% python3 -q
>>> import numpy as np
>>> np.set_printoptions(precision=3, suppress=True, linewidth=120)
>>> rnd = lambda a: np.round(a, 3) + 0
>>> data = np.loadtxt("block16.csv", delimiter=",")
>>> data
array([[ -1.383,  -7.675,  -9.87 ],
       [  8.168,   3.167,  13.043],
       [  0.34 ,  -7.335,  -9.152],
       [  1.709,  -9.357,  -7.559],
       [ -0.277,  -6.754,  -7.794],
       [  1.176,  -7.569,  -7.326],
       [  1.574,  -7.614,  -8.541],
       [  0.733,  -7.716,  -8.977],
       [  0.331,  -7.131,  -9.323],
       [  0.147,  -9.264, -10.193],
       [  0.698,  -8.517,  -9.579],
       [  1.184,  -8.144,  -9.906],
       [  2.014,  -6.448,  -7.329],
       [  9.481,   2.766,  12.541],
       [  8.694,   2.789,  12.252],
       [  6.833,   3.08 ,  11.883],
       [  9.829,   3.63 ,  14.553],
       [  1.394,  -8.383,  -9.93 ],
       [ 10.503,   3.63 ,  12.963],
       [  1.897,  -8.934,  -8.239]])
>>> rng = np.random.default_rng(449)
>>> out = data + rng.integers(-2, 3, (20, 2)) @ rng.integers(-2, 3, (2, 3))
>>> rnd(out)
array([[ -7.383, -11.675,  -5.87 ],
       [ 13.168,   6.167,  10.043],
       [ -1.66 ,  -7.335,  -9.152],
       [  4.709,  -8.357,  -8.559],
       [ -1.277,  -6.754,  -7.794],
       [  5.176,  -4.569, -10.326],
       [  3.574,  -5.614, -10.541],
       [  3.733,  -6.716,  -9.977],
       [ -3.669, -10.131,  -6.323],
       [ -0.853, -10.264,  -9.193],
       [  2.698,  -8.517,  -9.579],
       [ -2.816, -11.144,  -6.906],
       [  1.014,  -6.448,  -7.329],
       [ 12.481,   3.766,  11.541],
       [  7.694,   1.789,  13.252],
       [  6.833,   2.08 ,  12.883],
       [  4.829,   0.63 ,  17.553],
       [  3.394,  -6.383, -11.93 ],
       [ 13.503,   4.63 ,  11.963],
       [ -2.103, -11.934,  -5.239]])
>>> np.linalg.matrix_rank(out - data, tol=1e-8)
np.int64(2)
>>> rnd(np.linalg.svd(out - data, compute_uv=False))
array([19.086,  3.423,  0.   ])
>>> D = np.linalg.norm(out[:, None] - out[None], axis=-1)
>>> rnd(D[:5, :5])
array([[ 0.   , 31.526,  7.897, 12.824,  8.075],
       [31.526,  0.   , 27.76 , 25.071, 26.339],
       [ 7.897, 27.76 ,  0.   ,  6.478,  1.526],
       [12.824, 25.071,  6.478,  0.   ,  6.244],
       [ 8.075, 26.339,  1.526,  6.244,  0.   ]])
>>> np.flatnonzero(D[17] < D.mean() / 2)
array([ 2,  3,  4,  5,  6,  7,  9, 10, 12, 17])
>>> (D + 1e9 * np.eye(20)).round(6).argmin(axis=1)
array([ 8, 18,  4, 10,  2,  6,  7,  6, 11,  2,  7,  8,  4, 18, 15, 14, 15,  6, 13, 11])
>>> D.shape
(20, 20)
>>> np.linalg.matrix_rank(D ** 2)
np.int64(5)
>>> D.mean(axis=1).argmax()
np.int64(16)
>>> out = np.c_[data[:, :2] @ np.array([[1, 4], [3, 4]]), np.array([2, 1, -1, -2, 3, 3, -1, 1, -3, -3, 0, -3, -1, 1, -1, -3, 0, 1, 1, -2])]
>>> rnd(out)
array([[-24.408, -36.232,   2.   ],
       [ 17.669,  45.34 ,   1.   ],
       [-21.665, -27.98 ,  -1.   ],
       [-26.362, -30.592,  -2.   ],
       [-20.539, -28.124,   3.   ],
       [-21.531, -25.572,   3.   ],
       [-21.268, -24.16 ,  -1.   ],
       [-22.415, -27.932,   1.   ],
       [-21.062, -27.2  ,  -3.   ],
       [-27.645, -36.468,  -3.   ],
       [-24.853, -31.276,   0.   ],
       [-23.248, -27.84 ,  -3.   ],
       [-17.33 , -17.736,  -1.   ],
       [ 17.779,  48.988,   1.   ],
       [ 17.061,  45.932,  -1.   ],
       [ 16.073,  39.652,  -3.   ],
       [ 20.719,  53.836,   0.   ],
       [-23.755, -27.956,   1.   ],
       [ 21.393,  56.532,   1.   ],
       [-24.905, -28.148,  -2.   ]])
>>> np.linalg.matrix_rank(np.c_[data, out])
np.int64(4)
>>> Q, Rm = np.linalg.qr(data)
>>> rnd(Q.T @ Q)
array([[1., 0., 0.],
       [0., 1., 0.],
       [0., 0., 1.]])
>>> rnd(Rm)
array([[22.513,  3.452, 26.485],
       [ 0.   , 30.615, 37.188],
       [ 0.   ,  0.   ,  4.62 ]])
>>> Q.shape, Rm.shape
((20, 3), (3, 3))
>>> rnd(abs(Rm[0, 0])), rnd(np.linalg.norm(data[:, 0]))
(np.float64(22.513), np.float64(22.513))
>>> J = np.maximum(np.array([[2, 2],
...     [2, 1],
...     [2, 0],
...     [3, 1],
...     [-1, -3],
...     [1, -2],
...     [-2, 3],
...     [1, 3],
...     [-3, 0],
...     [-2, 0],
...     [-3, 1],
...     [1, -2]]) @ np.array([[0, 1, 2, 1], [1, 2, 2, 3]]) + np.array([1, -1, -1, -2]), 0)
>>> J
array([[3, 5, 7, 6],
       [2, 3, 5, 3],
       [1, 1, 3, 0],
       [2, 4, 7, 4],
       [0, 0, 0, 0],
       [0, 0, 0, 0],
       [4, 3, 1, 5],
       [4, 6, 7, 8],
       [1, 0, 0, 0],
       [1, 0, 0, 0],
       [2, 0, 0, 0],
       [0, 0, 0, 0]])
>>> Ac = J - J.mean(axis=0)
>>> evecs = np.linalg.svd(Ac)[2][:3]
>>> out = Ac - Ac @ evecs.T @ evecs
>>> rnd(np.linalg.norm(out) / np.linalg.norm(Ac))
np.float64(0.01)
>>> np.linalg.norm(out, axis=1).round(6).argmax()
np.int64(2)
>>> rnd(out.std(axis=0))
array([0.002, 0.044, 0.012, 0.021])
>>> Ac = J - J.mean(axis=0)
>>> U, sigma, Vh = np.linalg.svd(Ac, full_matrices=False)
>>> rnd(sigma ** 2 / (sigma ** 2).sum())
array([0.901, 0.088, 0.011, 0.   ])
>>> np.abs(Vh[0]).argmax()
np.int64(2)
>>> rnd((sigma ** 2).sum() ** 2 / (sigma ** 4).sum())
np.float64(1.221)
>>> np.searchsorted(np.cumsum(sigma ** 2) / (sigma ** 2).sum(), 0.9) + 1
np.int64(1)
>>> C2 = np.cov(J, rowvar=False)
>>> rnd(np.linalg.eigvalsh(C2)[::-1])
array([22.845,  2.227,  0.289,  0.003])
>>> rnd(np.corrcoef(J[:, 1], J[:, 0])[0, 1])
np.float64(0.826)
>>> rnd(np.polyfit(J[:, 1], J[:, 0], 1))
array([0.527, 0.701])
>>> np.median(J, axis=0)
array([1.5, 0.5, 0.5, 0. ])
>>> rnd(C2)
array([[2.061, 2.667, 2.727, 3.697],
       [2.667, 5.061, 6.455, 6.394],
       [2.727, 6.455, 9.727, 7.364],
       [3.697, 6.394, 7.364, 8.515]])
>>> rnd(np.linalg.norm(C2))
np.float64(22.955)
>>> C2[:, 4]
Traceback (most recent call last):
  File "<python-input-46>", line 1, in <module>
    C2[:, 4]
    ~~^^^^^^
IndexError: index 4 is out of bounds for axis 1 with size 4
>>> rnd(np.linalg.svd(C2, compute_uv=False))
array([22.845,  2.227,  0.289,  0.003])
>>> rnd(np.diff(C2, axis=0))
array([[ 0.606,  2.394,  3.727,  2.697],
       [ 0.061,  1.394,  3.273,  0.97 ],
       [ 0.97 , -0.061, -2.364,  1.152]])
>>> np.unravel_index(np.abs(C2).argmax(), C2.shape)
(np.int64(2), np.int64(2))
>>> U, sigma, Vh = np.linalg.svd(J)
>>> np.argmax(sigma[:-1] / (sigma[1:] + 1e-6)) + 1
np.int64(3)
>>> out = U[:, :3] @ np.diag(sigma[:3]) @ Vh[:3]
>>> rnd(np.abs(J - out).max())
np.float64(0.084)
>>> feats = np.array([[0.9, -0.5, 1.3, 0.2, 0.5, -0.3],
...     [-0.6, -0.3, 0.4, -0.6, 0.2, -0.2],
...     [0.3, -0.5, 3.1, -1.0, -0.1, -1.2],
...     [-1.9, -0.4, 0.0, 0.2, 0.5, 0.8],
...     [0.2, 1.0, -0.1, -1.2, -0.8, 0.9],
...     [-0.4, -0.2, 0.6, 0.6, -0.4, -0.4]])
>>> feats
array([[ 0.9, -0.5,  1.3,  0.2,  0.5, -0.3],
       [-0.6, -0.3,  0.4, -0.6,  0.2, -0.2],
       [ 0.3, -0.5,  3.1, -1. , -0.1, -1.2],
       [-1.9, -0.4,  0. ,  0.2,  0.5,  0.8],
       [ 0.2,  1. , -0.1, -1.2, -0.8,  0.9],
       [-0.4, -0.2,  0.6,  0.6, -0.4, -0.4]])
>>> f = np.array([1, -4, 8])
>>> rnd(np.polyval(f, feats[3]))
array([19.21,  9.76,  8.  ,  7.24,  6.25,  5.44])
>>> rnd(np.convolve(feats[3], f))
array([ -1.9,   7.2, -13.6,  -3. ,  -0.3,   0.4,   0.8,   6.4])
>>> vec = np.array([2, 2, 1, 1, 0, 3])
>>> rnd((feats * vec).sum(axis=1))
array([ 1.4, -2.6, -1.9, -2. ,  3.8, -1.2])
>>> rnd(feats @ (2 * vec))
array([ 2.8, -5.2, -3.8, -4. ,  7.6, -2.4])
>>> np.linalg.norm(feats @ vec) <= np.linalg.norm(feats, 2) * np.linalg.norm(vec) + 1e-9
np.True_
>>> rnd(feats @ np.ones(6))
array([ 2.1, -1.1,  0.6, -0.8,  0. , -0.2])
>>> rnd(np.sort(np.abs(np.linalg.eigvals(feats))))
array([0.188, 1.073, 1.073, 1.218, 1.218, 3.417])
>>> rnd(np.trace(feats))
np.float64(2.7)
>>> rnd(np.linalg.det(feats))
np.float64(-1.096)
>>> rnd((feats - feats.T) / 2)
array([[ 0.  ,  0.05,  0.5 ,  1.05,  0.15,  0.05],
       [-0.05,  0.  ,  0.45, -0.1 , -0.4 ,  0.  ],
       [-0.5 , -0.45,  0.  , -0.5 ,  0.  , -0.9 ],
       [-1.05,  0.1 ,  0.5 ,  0.  ,  0.85,  0.1 ],
       [-0.15,  0.4 ,  0.  , -0.85,  0.  ,  0.65],
       [-0.05,  0.  ,  0.9 , -0.1 , -0.65,  0.  ]])
>>> np.allclose(feats, feats.T)
False
>>> E = np.load("case4.npy")
>>> E
array([[  0.8,   0.8,   1.3,  -2.6,  16. ],
       [  1.5,  -0.4,  -0.9,   0.2, -16. ],
       [  0.6,  -1.3,   1.3,   2.2, -18. ],
       [ -2.3,  -0.9,   0.4,   1. ,  10. ],
       [  1.5,   1. ,   0.3,  -0.8,  14. ],
       [  0.5,   0.2,  -1.5,   1.5,  -4. ]])
>>> hat = E @ np.linalg.solve(E.T @ E, E.T)
>>> rnd(np.linalg.eigvalsh(hat))
array([0., 1., 1., 1., 1., 1.])
>>> rnd(hat @ E[:, 2])
array([ 1.3, -0.9,  1.3,  0.4,  0.3, -1.5])
>>> rnd(np.trace(hat))
np.float64(5.0)
